% python3 -q
>>> import numpy as np
>>> from numpy import linalg as LA
>>> np.set_printoptions(suppress=True, linewidth=160)
>>> mat = np.array([[0.8, -1.7, -0.5, -0.1, 0.5, 0.2, 0.1, 0.3],
...     [-0.1, -0.7, 1.1, -0.5, -0.4, 0.2, -0.3, -0.2],
...     [0.5, -1.4, 0.1, 1.1, 0.9, 1.2, 0.8, -1.8],
...     [-1.8, -0.7, 1.4, -0.1, 0.6, -1.0, 1.5, 0.6]])
>>> x = np.array([1, -1, 0, -1, 1, 0, 2, 2])
>>> np.round((mat * x).sum(axis=1), 2)
array([ 3.9, -0.3, -0.3,  3.8])
>>> np.round(mat @ (2 * x), 2)
array([ 7.8, -0.6, -0.6,  7.6])
>>> mat * x
array([[ 0.8,  1.7, -0. ,  0.1,  0.5,  0. ,  0.2,  0.6],
       [-0.1,  0.7,  0. ,  0.5, -0.4,  0. , -0.6, -0.4],
       [ 0.5,  1.4,  0. , -1.1,  0.9,  0. ,  1.6, -3.6],
       [-1.8,  0.7,  0. ,  0.1,  0.6, -0. ,  3. ,  1.2]])
>>> (mat @ x).argmax()
np.int64(0)
>>> np.round(np.einsum("ij,j->i", mat, x), 2)
array([ 3.9, -0.3, -0.3,  3.8])
>>> def softmax(z):
...     e = np.exp(z - z.max(axis=-1, keepdims=True))
...     return e / e.sum(axis=-1, keepdims=True)
... 
>>> np.round(softmax(mat[1] + -1), 2)
array([0.11, 0.06, 0.35, 0.07, 0.08, 0.14, 0.09, 0.1 ])
>>> np.round(softmax(10 * mat[1]), 2) + 0
array([0., 0., 1., 0., 0., 0., 0., 0.])
>>> S = mat @ mat.T / np.sqrt(8)
>>> np.round(softmax(S + np.triu(np.full(S.shape, -np.inf), 1)), 2)
array([[1.  , 0.  , 0.  , 0.  ],
       [0.34, 0.66, 0.  , 0.  ],
       [0.08, 0.04, 0.88, 0.  ],
       [0.02, 0.05, 0.03, 0.9 ]])
>>> np.round(softmax(S)[1] @ mat, 2)
array([-0.25, -1.02,  0.69, -0.01,  0.27,  0.09,  0.44, -0.21])
>>> B = mat / np.sqrt((mat ** 2).mean(axis=1, keepdims=True))
>>> LA.matrix_rank(B) == LA.matrix_rank(mat)
np.True_
>>> B[1].round(2)
array([-0.19, -1.31,  2.06, -0.93, -0.75,  0.37, -0.56, -0.37])
